>>> import numpy as np
>>> np.set_printoptions(precision=4, suppress=True, linewidth=100, sign=" ")
>>> M = np.load("mat.npy")
>>> M
array([[ 4.,  3.,  0.,  3.],
       [ 3.,  4.,  0.,  3.],
       [ 0.,  0.,  4.,  0.],
       [ 3.,  3.,  0.,  4.]])
>>> vals, vecs = np.linalg.eigh(M)
>>> vec = np.array([9, 5, 2, 9])
>>> vecs * np.maximum(vals, 0) @ vecs.T
array([[ 4.,  3.,  0.,  3.],
       [ 3.,  4.,  0.,  3.],
       [ 0.,  0.,  4.,  0.],
       [ 3.,  3.,  0.,  4.]])
>>> (np.sign(vecs[:, -1].round(6)) == np.sign(vecs[0, -1].round(6))).astype(int)
array([ 1,  1,  0,  1])
>>> np.abs(M).sum(axis=1).max(), np.abs(vals).max()
(np.float64(10.0), np.float64(10.0))
>>> vec = np.array([3, -1, 2, -1])
>>> target = M @ vec
>>> beta, lr = np.zeros(4), 1 / np.linalg.norm(M, 2) ** 2
>>> for i in range(6):
...     beta -= lr * M.T @ (M @ beta - target)
...     if i % 1 == 0: print(i, round(np.linalg.norm(M @ beta - target), 4))
... 
0 7.4574
1 6.4892
2 5.7031
3 5.0702
4 4.5651
5 4.1657
>>> round(float(np.linalg.cond(M)), 4)
10.0
>>> W0 = np.array([[2, 0, 5, -3],
...     [-1, 1, 4, -5],
...     [-2, -1, -2, -4],
...     [4, 3, 0, -3],
...     [-5, -4, 5, 2]])
>>> W0
array([[ 2,  0,  5, -3],
       [-1,  1,  4, -5],
       [-2, -1, -2, -4],
       [ 4,  3,  0, -3],
       [-5, -4,  5,  2]])
>>> vec = np.array([2, 1, 0, -2])
>>> target = W0 @ vec
>>> np.round(np.linalg.lstsq(W0, target)[0], 4) + 0
array([ 2.,  1.,  0., -2.])
>>> np.round(np.linalg.solve(W0.T @ W0, W0.T @ target), 4) + 0
array([ 2.,  1.,  0., -2.])
>>> target
array([ 10,   9,   3,  17, -18])
>>> rng = np.random.default_rng(745241)
>>> target = target + 0.02 * rng.normal(size=5)
>>> target
array([  9.9723,   9.0314,   3.0009,  17.0118, -17.9792])
>>> beta, *_ = np.linalg.lstsq(W0, target)
>>> [round(float(np.linalg.norm(np.linalg.solve(W0.T @ W0 + lam * np.eye(4), W0.T @ target))), 2) for lam in (0, 1, 10, 100)]
[3.0, 2.95, 2.67, 1.41]
>>> beta.round()
array([ 2.,  1.,  0., -2.])
>>> np.linalg.matrix_rank(W0)
np.int64(4)
>>> W0[:, 4]
Traceback (most recent call last):
  File "<python-input-28>", line 1, in <module>
    W0[:, 4]
    ~~^^^^^^
IndexError: index 4 is out of bounds for axis 1 with size 4
>>> np.linalg.svd(W0, compute_uv=False)
array([ 9.7111,  9.1535,  5.4389,  1.5256])
>>> np.unravel_index(np.abs(W0).argmax(), W0.shape)
(np.int64(0), np.int64(2))
>>> np.diff(W0, axis=0)
array([[-3,  1, -1, -2],
       [-1, -2, -6,  1],
       [ 6,  4,  2,  1],
       [-9, -7,  5,  5]])
>>> np.round(np.linalg.norm(W0), 4)
np.float64(14.4914)
>>> np.count_nonzero(W0)
np.int64(18)
>>> np.abs(W0).max()
np.int64(5)
